In [1]: import numpy as np

In [2]: from numpy import linalg as LA

In [3]: np.set_printoptions(suppress=True, linewidth=160)

In [4]: mat = np.load("data.npy")

In [5]: print(mat)
[[ 1.8 -0.2 -0.9 -1.   0.1 -0.5  0.2]
 [-0.2  1.  -0.3 -0.3 -0.1 -0.3  0.4]
 [-0.9 -0.3 -0.9 -1.1 -1.1 -0.3 -1.3]
 [-1.  -0.3 -1.1 -1.4 -0.5  1.   0.4]
 [ 0.1 -0.1 -1.1 -0.5  0.9 -1.3  0.9]
 [-0.5 -0.3 -0.3  1.  -1.3 -2.1  0.3]
 [ 0.2  0.4 -1.3  0.4  0.9  0.3  0.7]]

In [6]: Q, V = LA.qr(mat[:, :5])[0], LA.qr(mat[:, 5:])[0]

In [7]: sig = LA.svd(Q.T @ V, compute_uv=False)

In [8]: print(sig.round(1))
[0.7 0.7]

In [9]: print(np.round(np.degrees(np.arccos(sig.clip(0, 1))), 1))
[42.6 45.4]

In [10]: print((sig > 0.9).sum())
0

In [11]: basis = np.sign(np.array([[3, 3, 1, 6], [4, 0, 9, 6], [7, 7, 0, 3], [0, 8, 9, 3]]))

In [12]: B = (np.tril(basis, -1) + np.eye(4)) @ (np.triu(basis, 1) + np.eye(4))

In [13]: ev = np.array([1, -2, -7, 9])

In [14]: K = np.rint(B * ev @ LA.inv(B)) + 0

In [15]: print(K)
[[ 20.   2. -21.  16.]
 [ 38.   5. -42.  32.]
 [ 54.  12. -65.  48.]
 [ 43.  10. -53.  41.]]

In [16]: left, sig, vt = LA.svd(K)

In [17]: print(sig.round(1))
[146.2   4.5   1.4   0.1]

In [18]: print(np.argmax(sig[:-1] / (sig[1:] + 1e-6)) + 1)
1

In [19]: B = left[:, :1] @ np.diag(sig[:1]) @ vt[:1]

In [20]: print(round(float(LA.norm(K - B, 2)), 1), round(sig[1], 1))
4.5 4.5

In [21]: print(LA.matrix_rank(B))
1

In [22]: print(round(float(np.abs(K - B).max()), 1))
2.2

In [23]: print(round(LA.norm(K - B) / LA.norm(K), 1))
0.0

In [24]: print(LA.matrix_rank(K, rtol=0.05))
1

In [25]: B = K[0, 0] * K[1:] - np.outer(K[1:, 0], K[0])

In [26]: print(B)
[[   0.   24.  -42.   32.]
 [   0.  132. -166.   96.]
 [   0.  114. -157.  132.]]

In [27]: print(np.round(K[:, 0] / K[0, 0], 1))
[1.  1.9 2.7 2.2]

In [28]: print(np.flatnonzero(~B.round(6).any(axis=1)))
[]

In [29]: vec = np.array([0, 0, 2, 0])

In [30]: h1 = np.maximum(B @ vec, 0)

In [31]: print(np.flatnonzero(h1 > 1e-9))
[]

In [32]: print(B.T @ h1)
[0. 0. 0. 0.]

In [33]: print(np.tanh(B @ vec))
[-1. -1. -1.]

In [34]: print(np.maximum(B @ (3 * vec), 0))
[0. 0. 0.]

In [35]: vec = np.array([5, -5, -2, -2, 0, 2, 2])

In [36]: h1 = np.maximum(mat @ vec, 0)

In [37]: print(np.round(np.maximum(mat @ (3 * vec), 0), 1))
[39.6  0.   0.  12.9 10.2  0.   8.4]

In [38]: print(h1.round(1))
[13.2  0.   0.   4.3  3.4  0.   2.8]

In [39]: vec = np.array([0, 2, 0, 0])

In [40]: print(K @ np.eye(4)[0])
[20. 38. 54. 43.]

In [41]: print(np.sign((K @ vec).round(6)))
[1. 1. 1. 1.]

In [42]: print(K * vec)
[[ 0.  4. -0.  0.]
 [ 0. 10. -0.  0.]
 [ 0. 24. -0.  0.]
 [ 0. 20. -0.  0.]]

In [43]: print(np.einsum("ij,j->i", K, vec))
[ 4. 10. 24. 20.]

In [44]: print(K @ np.ones(4))
[17. 33. 49. 41.]

In [45]: print((K * vec).sum(axis=1))
[ 4. 10. 24. 20.]

In [46]: W0 = np.loadtxt("x.csv", delimiter=",")

In [47]: print(W0)
[[ 0.5 -0.8  5.7 -3.4  3.  -7.  -7.9  0.2  6.4  5.6 -5.1  4.  -0.5 -7.6]
 [ 1.  -0.6  2.1 -4.8  3.1 -5.3 -5.   2.3  7.6  4.6 -5.9  3.   2.3 -5.9]
 [ 0.4  0.1  4.3 -3.4  1.9 -6.4 -7.1 -0.2  3.7  5.8 -7.4  2.   1.6 -4.4]
 [-0.2  0.1  3.5 -0.5  2.3 -7.  -5.9 -0.3  6.1  5.  -6.3  1.5 -0.7 -7.5]
 [ 0.1 -1.1  3.5 -3.7  2.7 -9.2 -5.   1.   6.5  6.3 -7.4  1.8  0.6 -5.7]
 [-0.9 -1.1  3.5 -3.1  1.7 -4.4 -6.2  0.6  4.9  6.7 -6.5  0.  -0.2 -7.9]
 [-0.9 -0.1  2.6 -2.1  3.4 -4.6 -7.1 -0.7  5.1  7.6 -6.3  4.6  0.5 -6.8]
 [ 0.9  0.9  2.9 -1.2  2.9 -7.3 -5.4 -0.5  6.1  7.  -7.7  3.8  1.5 -6.7]
 [ 0.  -0.8  3.6 -2.3  2.1 -6.  -4.8  0.6  6.4  5.1 -6.7  3.1 -0.9 -6.9]
 [ 0.5  0.1  2.1 -3.3  3.  -2.4 -7.1 -0.8  5.9  6.3 -7.3  3.4 -0.6 -5.7]
 [ 2.6  1.5  2.6 -2.1  3.2 -7.9 -6.3  1.4  7.2  4.8 -6.1  4.2 -1.5 -8.6]
 [ 2.   0.2  3.1 -1.9  2.4 -7.7 -5.5  1.2  6.5  5.4 -6.7  2.7  1.1 -7. ]
 [-0.7 -0.8  4.3 -2.9  2.5 -4.1 -5.4 -1.1  5.9  6.1 -6.9  4.2  0.6 -7.2]
 [-0.4 -0.8  2.6 -4.3  2.4 -5.1 -6.4 -1.1  6.1  5.6 -7.5  3.8 -1.5 -4.8]
 [-0.5  0.2  2.9 -2.3  1.4 -4.4 -5.4  0.2  5.9  7.3 -5.9  4.4  0.8 -5.9]
 [-2.4 -0.9  3.9 -1.9  4.2 -5.5 -4.5  1.   6.5  4.7 -4.4  0.5 -0.9 -7.6]
 [ 1.5  1.1  3.8 -3.8  3.6 -4.8 -5.8 -0.9  6.3  5.6 -6.   1.5 -1.1 -7.6]
 [-2.2  0.8  2.3 -3.4  4.6 -4.4 -6.4  1.1  6.   4.6 -6.   3.2  0.3 -6.4]
 [ 0.5 -0.4  1.7 -1.1  3.9 -4.7 -8.2  0.1  7.   5.4 -6.7  4.1 -0.4 -5.9]
 [ 0.4 -0.8  2.1 -2.5  4.2 -5.2 -6.9  1.4  7.2  7.3 -6.5  3.6  0.3 -6.9]
 [ 0.3 -0.3  3.  -3.3  2.5 -4.8 -6.5 -0.4  7.6  6.7 -6.9  2.6  0.8 -7.2]
 [ 1.2  0.8  2.9 -3.9  3.7 -5.9 -6.3  0.4  7.6  6.9 -6.4  2.5  1.6 -6.7]
 [ 1.8 -1.3  3.4 -4.   4.  -5.3 -5.8  1.7  6.1  6.8 -3.6  1.3 -1.6 -5.6]
 [-0.4  0.7  3.8 -3.4  3.6 -5.6 -7.6  1.1  5.8  7.3 -7.1  3.1 -0.3 -5.8]
 [ 0.8  1.   1.9 -4.4  3.5 -6.4 -5.5  1.2  5.8  4.9 -5.8  3.7 -1.1 -6.9]
 [-0.3  0.   3.8 -1.6  3.1 -3.9 -5.4  0.6  7.2  6.8 -7.5  3.5 -0.4 -5.6]
 [-0.2 -0.6  4.1 -2.8  2.8 -5.2 -6.2  0.   7.2  7.2 -5.4  4.7  1.  -6. ]
 [-0.1  0.   4.  -3.9  2.1 -6.7 -5.4 -1.8  6.2  4.7 -8.4  4.1  0.1 -6.3]
 [ 0.9 -1.8  2.  -4.9  5.8 -6.3 -4.8  0.7  5.3  5.6 -4.7  3.2 -0.4 -6.4]
 [-1.3 -0.7  3.3 -2.4  3.8 -5.2 -6.4 -2.3  5.7  5.9 -6.   3.   1.5 -3.7]
 [ 0.7 -1.1  4.5 -3.4  3.1 -7.2 -7.1  0.2  5.6  6.1 -5.5  3.2  1.4 -7. ]
 [ 0.6 -0.8  3.9 -4.8  0.3 -4.9 -7.  -0.8  6.9  5.8 -4.7  3.9 -1.9 -5.9]
 [ 0.8  0.5  2.7 -5.1  2.  -5.9 -6.8 -1.4  5.5  8.  -6.6  4.3  0.5 -5.7]
 [-1.2 -0.7  3.2 -3.1  3.4 -6.7 -6.4  0.4  7.   5.5 -4.8  2.6  1.8 -6.4]
 [ 0.5  1.1  1.7 -2.7  1.5 -5.  -7.1 -1.5  7.   6.6 -7.7  2.5 -1.7 -7.8]
 [-0.1  1.5  2.8 -1.3  4.3 -7.2 -6.6 -0.5  6.4  4.7 -4.7  1.9  1.2 -7.3]
 [-0.2  0.9  1.4 -2.7  1.8 -5.7 -7.   0.1  5.7  4.8 -5.6  2.9  2.  -5.3]
 [ 0.2  0.5  4.8 -2.   2.8 -7.  -4.4  0.   5.   6.7 -7.1  2.2  0.7 -6. ]
 [ 0.1 -1.2  2.9 -2.3  3.3 -3.6 -6.1  0.5  6.6  7.2 -4.5  1.9  1.2 -5.5]
 [ 0.4  0.1  1.6 -3.4  3.6 -4.3 -6.3  0.9  7.5  7.1 -4.3  1.9 -1.6 -7.4]
 [-0.1 -0.9  1.6 -3.7  5.  -7.5 -3.8  0.7  4.   7.4 -5.5  1.5 -0.9 -6.8]
 [ 0.1  1.2  2.3 -2.1  4.  -5.3 -7.3 -0.7  7.6  4.2 -6.4  1.9  1.  -4.9]
 [ 0.9  0.4  1.7 -2.5  3.2 -5.9 -7.  -0.7  5.9  4.2 -7.2  3.9  0.9 -5.2]
 [-0.7 -0.5  2.7 -3.4  3.1 -7.2 -7.4 -0.8  6.9  6.5 -7.3  1.7  2.5 -5.6]
 [ 0.6  0.1  3.5 -3.   3.  -8.1 -6.5 -0.6  6.9  6.5 -7.6  3.3  0.1 -5.9]]

In [48]: B = np.c_[W0[:, :5] @ np.array([[5, 2, 8, -5, 6],
    ...:     [1, -9, -9, 6, -3],
    ...:     [0, -5, -8, 7, 0],
    ...:     [1, 7, 5, 7, 1],
    ...:     [-9, -7, 8, -7, -3]]), np.array([5, 3, 4, 2, 3, 1, 3, 6, 6, 2, 9, 9, 4, 0, 0, 7, 6, 8, 2, 2, 5, 4, 3, 0, 1, 8, 7, 4, 2, 7, 0, 3, 7, 7, 5, 3, 1, 1, 7, 4, 6, 3, 1, 9, 8])]

In [49]: print(B.round(1))
[[-28.7 -65.1 -27.4 -12.2  -7.    5. ]
 [-28.3 -58.4  -2.6 -49.2  -6.3   3. ]
 [-18.4 -58.7 -33.9  -8.4  -7.    4. ]
 [-22.1 -38.4 -14.6   6.5  -8.9   2. ]
 [-28.6 -52.2 -14.2 -27.4  -7.9   3. ]
 [-24.  -43.  -27.2 -11.2 -10.3   1. ]
 [-37.3 -52.4 -10.4 -16.4 -17.4   3. ]
 [-21.9 -49.5  -6.9  -7.5  -7.2   6. ]
 [-22.  -41.6 -16.3 -10.4  -6.2   6. ]
 [-27.7 -54.5  -6.2 -31.3  -9.6   2. ]
 [-16.4 -58.4   1.6 -22.9  -0.6   9. ]
 [-13.3 -43.4  -0.9 -17.2   2.3   9. ]
 [-29.7 -53.5 -27.3  -9.  -12.2   4. ]
 [-28.7 -53.5 -19.1 -31.5 -11.5   0. ]
 [-17.2 -43.2 -29.3  -1.9 -10.1   0. ]
 [-52.6 -58.9 -18.2  -8.8 -26.2   7. ]
 [-27.6 -77.7 -18.5 -26.1  -8.9   6. ]
 [-55.  -79.1 -23.4 -24.1 -32.8   8. ]
 [-34.1 -38.9  19.7 -28.   -8.6   2. ]
 [-39.1 -49.4  14.7 -39.  -10.3   2. ]
 [-24.6 -52.3 -15.4 -22.9  -8.1   5. ]
 [-30.4 -72.5 -10.7 -34.1 -10.2   4. ]
 [-32.3 -57.7  10.9 -49.   -1.3   3. ]
 [-37.1 -75.1 -28.1 -16.2 -18.7   0. ]
 [-30.9 -72.2 -11.8 -40.  -13.1   1. ]
 [-31.  -52.5 -16.   -4.8 -12.7   8. ]
 [-29.6 -54.7 -20.6 -13.1 -10.6   7. ]
 [-23.3 -62.2 -35.5 -13.5 -10.8   4. ]
 [-54.4 -66.9  29.3 -76.2 -11.5   2. ]
 [-43.8 -56.2 -12.1 -18.  -19.5   7. ]
 [-28.9 -56.7 -12.7 -24.1  -5.2   0. ]
 [ -5.3 -46.8 -40.8 -16.2   0.3   3. ]
 [-18.6 -66.1 -29.2 -31.8  -7.8   7. ]
 [-40.4 -57.6 -17.2 -21.3 -18.4   7. ]
 [-12.6 -46.8 -21.  -13.4  -7.5   5. ]
 [-39.  -66.9  -8.8 -10.1 -19.3   3. ]
 [-19.  -47.  -20.  -15.3 -12.    1. ]
 [-25.7 -61.7 -28.9   2.  -10.7   1. ]
 [-32.7 -42.7   3.3 -26.6  -8.    7. ]
 [-33.7 -57.1   1.3 -39.2 -12.1   4. ]
 [-50.1 -61.   16.  -54.6 -16.6   6. ]
 [-36.4 -64.8  -6.9 -19.9 -17.1   3. ]
 [-26.4 -50.2   3.1 -30.1  -7.9   1. ]
 [-35.3 -55.9 -14.9 -26.1 -15.4   9. ]
 [-26.9 -59.2 -15.1 -19.9  -8.7   8. ]]

In [50]: print(np.round(LA.norm(LA.qr(W0)[0].T @ B, axis=0) ** 2 / ((B ** 2).sum(axis=0) + 1e-12), 1))
[1.  1.  1.  1.  1.  0.8]
